In [1]: import numpy as np

In [2]: import numpy.linalg as la

In [3]: np.set_printoptions(suppress=True, linewidth=140)

In [4]: M = np.load("mat.npy")

In [5]: M
Out[5]: 
array([[ -4.,   4.,  -4.,   3.],
       [-10.,   9.,  -8.,   6.],
       [ -5.,   4.,  -3.,   3.],
       [ -2.,   2.,  -2.,   3.]])

In [6]: np.argsort(-la.norm(M, axis=0).round(6), kind="stable")[:3]
Out[6]: array([0, 1, 2])

In [7]: la.matrix_rank(M, rtol=0.1)
Out[7]: np.int64(1)

In [8]: out = np.array([[-5, 4], [4, -1]])

In [9]: basis = np.kron(out, M)

In [10]: basis
Out[10]: 
array([[ 20., -20.,  20., -15., -16.,  16., -16.,  12.],
       [ 50., -45.,  40., -30., -40.,  36., -32.,  24.],
       [ 25., -20.,  15., -15., -20.,  16., -12.,  12.],
       [ 10., -10.,  10., -15.,  -8.,   8.,  -8.,  12.],
       [-16.,  16., -16.,  12.,   4.,  -4.,   4.,  -3.],
       [-40.,  36., -32.,  24.,  10.,  -9.,   8.,  -6.],
       [-20.,  16., -12.,  12.,   5.,  -4.,   3.,  -3.],
       [ -8.,   8.,  -8.,  12.,   2.,  -2.,   2.,  -3.]])

In [11]: la.matrix_rank(basis)
Out[11]: np.int64(6)

In [12]: basis = np.array([[2, -2, -1, -1, -1, 3, 2],
    ...:     [-2, 3, 0, 2, -1, -1, 3],
    ...:     [-3, 1, 1, -3, -1, 3, 2],
    ...:     [-1, -3, -3, 1, 0, -1, -3],
    ...:     [-1, 3, 1, -3, -1, 3, 0],
    ...:     [-2, 2, -1, 2, 0, 1, -3],
    ...:     [2, 0, 1, -3, 2, -1, -2]])

In [13]: rng = np.random.default_rng(5486)

In [14]: mat = (rng.random((34, 7)) < 0.25) @ basis

In [15]: mat
Out[15]: 
array([[-1, -3, -3,  1,  0, -1, -3],
       [ 2,  0,  1, -3,  2, -1, -2],
       [-3,  1,  1, -3, -1,  3,  2],
       [ 0,  0,  0,  0,  0,  0,  0],
       [ 2,  0,  1, -3,  2, -1, -2],
       [-4,  3, -2,  0, -2,  1,  0],
       [-4,  5, -1,  4, -1,  0,  0],
       [-3,  1,  1, -3, -1,  3,  2],
       [-4,  2, -3,  0, -1,  3, -6],
       [ 0,  0,  0,  0,  0,  0,  0],
       [-2,  0, -2, -2, -1,  2, -3],
       [-1, -3, -3,  1,  0, -1, -3],
       [-1,  6,  2, -4,  0,  1,  1],
       [-2,  2, -1,  2,  0,  1, -3],
       [ 0,  0,  0,  0,  0,  0,  0],
       [-4, -2, -4, -1, -2,  6, -2],
       [-4, -2, -2, -2, -1,  2, -1],
       [-1, -1, -3,  0,  2, -1, -8],
       [-2,  3,  0,  2, -1, -1,  3],
       [ 0,  0,  0,  0,  0,  0,  0],
       [-3,  1, -1, -2, -2,  7,  1],
       [-3,  2, -3,  2,  1, -2, -5],
       [-2,  3,  0,  2, -1, -1,  3],
       [ 2, -2, -1, -1, -1,  3,  2],
       [-2,  2, -1,  2,  0,  1, -3],
       [-1,  6,  0, -3, -1,  5,  0],
       [-2,  0, -2, -2, -1,  2, -3],
       [ 0,  0,  0,  0,  0,  0,  0],
       [-1, -3, -3,  1,  0, -1, -3],
       [-1,  3,  1, -3, -1,  3,  0],
       [-1,  3, -1, -2, -2,  7, -1],
       [-2,  2, -1,  2,  0,  1, -3],
       [ 0,  0, -2,  1, -1,  4, -1],
       [ 0,  0,  0,  0,  0,  0,  0]])

In [16]: # row 4 repeats row 1

In [17]: hat = mat @ la.solve(mat.T @ mat, mat.T)

In [18]: round(np.trace(hat), 2)
Out[18]: np.float64(7.0)

In [19]: la.matrix_rank(np.eye(34) - hat)
Out[19]: np.int64(27)

In [20]: np.allclose(hat @ hat, hat)
Out[20]: True

In [21]: np.round(la.eigvalsh(hat), 2) + 0
Out[21]: 
array([0., 0., 0., 0., 0., 0., 0., 0., 0., 0., 0., 0., 0., 0., 0., 0., 0., 0., 0., 0., 0., 0., 0., 0., 0., 0., 0., 1., 1., 1., 1., 1., 1.,
       1.])

In [22]: np.round(hat @ mat[:, 5], 2) + 0
Out[22]: 
array([-1., -1.,  3.,  0., -1.,  1.,  0.,  3.,  3.,  0.,  2., -1.,  1.,  1.,  0.,  6.,  2., -1., -1.,  0.,  7., -2., -1.,  3.,  1.,  5.,
        2.,  0., -1.,  3.,  7.,  1.,  4.,  0.])
